% python3 -q
>>> import numpy as np
>>> np.set_printoptions(precision=2, suppress=True, linewidth=200, floatmode="fixed")
>>> def tidy(a):
...     return np.round(a, 2) + 0
... 
>>> arr = np.load("data.npy")
>>> print(arr)
[[ 0.13  1.13  0.16]
 [-0.05  0.92  0.07]
 [ 0.14  1.02 -0.06]
 [-0.04  0.97 -0.03]
 [ 0.16  0.96 -0.04]
 [ 0.06  0.98  0.09]
 [-0.08  0.94  0.01]
 [ 0.06  0.85 -0.03]
 [-2.12  1.07  0.12]
 [-1.84  0.92 -0.06]
 [-1.94  1.03 -0.16]
 [-1.92  1.08  0.02]
 [-1.83  1.05  0.08]
 [-2.08  1.12 -0.15]
 [-2.15  1.10  0.01]
 [-2.13  1.01  0.09]]
>>> D = np.linalg.norm(arr[:, None] - arr[None], axis=-1)
>>> print(np.flatnonzero(D[0] < D.mean() / 2))
[0 1 2 3 4 5 6 7]
>>> print(tidy(D[:5, :5]))
[[0.00 0.29 0.25 0.30 0.26]
 [0.29 0.00 0.25 0.11 0.24]
 [0.25 0.25 0.00 0.19 0.07]
 [0.30 0.11 0.19 0.00 0.20]
 [0.26 0.24 0.07 0.20 0.00]]
>>> print(D.mean(axis=1).argmax())
14
>>> print(tidy(D[0]))
[0.00 0.29 0.25 0.30 0.26 0.18 0.32 0.35 2.25 1.99 2.10 2.06 1.96 2.23 2.29 2.26]
>>> print(D.shape)
(16, 16)
>>> print(D[0].round(6).argsort(kind="stable")[:4])
[0 5 2 4]
>>> print((D + 1e9 * np.eye(16)).round(6).argmin(axis=1))
[ 5  6  4  6  2  1  3  4 15 10 13 12 11 10  8  8]
>>> Ac = (arr - arr.mean(axis=0)) / arr.std(axis=0)
>>> print(Ac.std(axis=0))
[1.00 1.00 1.00]
>>> c = np.linalg.lstsq(np.delete(Ac, 0, axis=1), Ac[:, 0])[0]
>>> print(np.abs(c).argmax())
0
>>> hat = arr @ np.linalg.solve(arr.T @ arr, arr.T)
>>> print(tidy(hat @ arr[:, 0]))
[ 0.13 -0.05  0.14 -0.04  0.16  0.06 -0.08  0.06 -2.12 -1.84 -1.94 -1.92 -1.83 -2.08 -2.15 -2.13]
>>> print(tidy(np.diag(hat)))
[0.32 0.12 0.21 0.13 0.17 0.16 0.10 0.12 0.27 0.13 0.31 0.12 0.16 0.31 0.15 0.22]
>>> print(np.allclose(hat @ hat, hat))
True
>>> print(tidy(np.linalg.eigvalsh(hat)))
[0.00 0.00 0.00 0.00 0.00 0.00 0.00 0.00 0.00 0.00 0.00 0.00 0.00 1.00 1.00 1.00]
>>> print(np.linalg.matrix_rank(np.eye(16) - hat))
13
